In [1]: import numpy as np

In [2]: import numpy.linalg as la

In [3]: np.set_printoptions(suppress=True, linewidth=120)

In [4]: K = np.load("mat.npy")

In [5]: K
Out[5]: 
array([[-3.2,  0.3,  2.1,  0.3],
       [-2.7,  0.4,  2.1,  0.4],
       [-2.2,  0.6,  2.1,  0.6],
       [-1.9,  0.7,  2.1,  0.7],
       [-1.7,  0.7,  2.1,  0.7],
       [-1.5,  0.8,  2.1,  0.8],
       [-1.3,  0.8,  2.1,  0.8],
       [-0.9,  0.9,  2. ,  0.9],
       [ 0.3,  1.2,  1.8,  1.2],
       [ 1. ,  1. ,  0.9,  1. ],
       [ 1. ,  0.9,  0.8,  0.9],
       [ 1. ,  0.9,  0.8,  0.9],
       [ 0.9,  0.8,  0.7,  0.8],
       [ 0.8,  0.7,  0.5,  0.7],
       [ 0.8,  0.7,  0.5,  0.7],
       [ 0.7,  0.5,  1.1,  0.5],
       [ 1.1,  0.7,  1.5,  0.7],
       [ 1.7,  1. ,  2. ,  1. ],
       [ 5.1,  3.1,  5.1,  3.1],
       [ 7.3,  4.3,  6.9,  4.3],
       [ 7.8,  4.6,  7.3,  4.6],
       [11.2,  6.5,  9.9,  6.5],
       [20.4, 11.8, 16.7, 11.8],
       [25.9, 14.8, 20.5, 14.8]])

In [6]: # columns 1 and 3 are equal

In [7]: U, sv, VT = la.svd(K)

In [8]: np.argmax(sv[:-1] / (sv[1:] + 1e-6)) + 1
Out[8]: np.int64(3)

In [9]: sv.round(1) + 0
Out[9]: array([56.7,  8.7,  1.3,  0. ])

In [10]: Y = U[:, :3] @ np.diag(sv[:3]) @ VT[:3]

In [11]: round(float(la.norm(K - Y, 2)), 1), round(float(sv[3]), 1)
Out[11]: (0.0, 0.0)

In [12]: Y.round(1)
Out[12]: 
array([[-3.2,  0.3,  2.1,  0.3],
       [-2.7,  0.4,  2.1,  0.4],
       [-2.2,  0.6,  2.1,  0.6],
       [-1.9,  0.7,  2.1,  0.7],
       [-1.7,  0.7,  2.1,  0.7],
       [-1.5,  0.8,  2.1,  0.8],
       [-1.3,  0.8,  2.1,  0.8],
       [-0.9,  0.9,  2. ,  0.9],
       [ 0.3,  1.2,  1.8,  1.2],
       [ 1. ,  1. ,  0.9,  1. ],
       [ 1. ,  0.9,  0.8,  0.9],
       [ 1. ,  0.9,  0.8,  0.9],
       [ 0.9,  0.8,  0.7,  0.8],
       [ 0.8,  0.7,  0.5,  0.7],
       [ 0.8,  0.7,  0.5,  0.7],
       [ 0.7,  0.5,  1.1,  0.5],
       [ 1.1,  0.7,  1.5,  0.7],
       [ 1.7,  1. ,  2. ,  1. ],
       [ 5.1,  3.1,  5.1,  3.1],
       [ 7.3,  4.3,  6.9,  4.3],
       [ 7.8,  4.6,  7.3,  4.6],
       [11.2,  6.5,  9.9,  6.5],
       [20.4, 11.8, 16.7, 11.8],
       [25.9, 14.8, 20.5, 14.8]])

In [13]: la.matrix_rank(K, rtol=0.05)
Out[13]: np.int64(2)

In [14]: data = np.loadtxt("arr.csv", delimiter=",")

In [15]: data
Out[15]: 
array([[  2. , -11.5,  -6. ,  -7.5,  -2.5,  -4. ],
       [  0.5,  -2.5,   0.9,   0.4,  -0.7,   1.6],
       [ -0.7,   1.2,   1.2,   0. ,   0.5,   2.3],
       [  1.3,  -0.6,  -0.8,  -0.7,   0.9,  -0.4],
       [ -0.2,  -1.8,   0.5,  -1.3,  -0.1,  -1.3],
       [ -0.6,   0.6,   0.4,  -1.5,  -1.6,   1.2],
       [  0.1,  -0.5,  -2.6,  -0.1,   1.3,  -0.7],
       [ -0.5,  -1.2,  -0.7,   0.4,  -1.3,  -1.1],
       [  0. ,  -1.7,  -0.2,  -0.1,   0.9,  -0.2],
       [  0.9,   0.8,   0.8,   0.4,  -1.4,   0.5],
       [ -0.4,  -1.3,   0.9,   0.2,  -1.3,  -1. ],
       [ -1.7,  -0.4,   1.6,  -0.6,  -1.6,   1.2],
       [ -0.2,  -0.9,  -2.6,  -1.3,  -0.9,   0.1],
       [ -1. ,  -1.2,  -0.1,  -0.2,   0.3,   1.6],
       [ -0.9,   0.6,  -1.4,  -0.8,   0.7,  -0.3],
       [ -1.9,  -0.3,   0.5,   0.4,  -0.9,  -1.2],
       [ -1.2,   1.3,   0. ,  -0.3,   0.9,   0.1],
       [  1.7,   1. ,  -0.7,   0.4,  -0.9,  -1.4]])

In [16]: # row 0 dominates

In [17]: idx = data[:, 1] > np.median(data[:, 1])

In [18]: r0 = data[idx].mean(axis=0) - data[~idx].mean(axis=0)

In [19]: idx.astype(int)
Out[19]: array([0, 0, 1, 0, 0, 1, 1, 0, 0, 1, 0, 1, 0, 0, 1, 1, 1, 1])

In [20]: round(float((((data - data.mean(axis=0)) @ r0 > 0) == idx).mean()), 1)
Out[20]: 0.8

In [21]: np.argsort(-np.abs(r0).round(6), kind="stable")
Out[21]: array([1, 3, 2, 5, 0, 4])

In [22]: Xs = data - data.mean(axis=0)

In [23]: U, sv, VT = la.svd(Xs, full_matrices=False)

In [24]: np.round(Xs.mean(axis=0), 1) + 0
Out[24]: array([0., 0., 0., 0., 0., 0.])

In [25]: sv.round(1)
Out[25]: array([15.7,  5.6,  4.4,  3.7,  3.6,  2.5])

In [26]: np.searchsorted(np.cumsum(sv ** 2) / (sv ** 2).sum(), 0.9) + 1
Out[26]: np.int64(3)

In [27]: (np.sign(U[:, 0]) == np.sign(U[0, 0])).astype(int)
Out[27]: array([1, 0, 0, 0, 1, 0, 1, 1, 0, 0, 0, 0, 1, 0, 0, 0, 0, 0])

In [28]: np.round(VT[0] * np.sign(VT[0, np.abs(VT[0]).argmax()]), 1)
Out[28]: array([-0.2,  0.7,  0.4,  0.4,  0.1,  0.3])

In [29]: np.round(sv ** 2 / (sv ** 2).sum(), 1) + 0
Out[29]: array([0.7, 0.1, 0.1, 0. , 0. , 0. ])
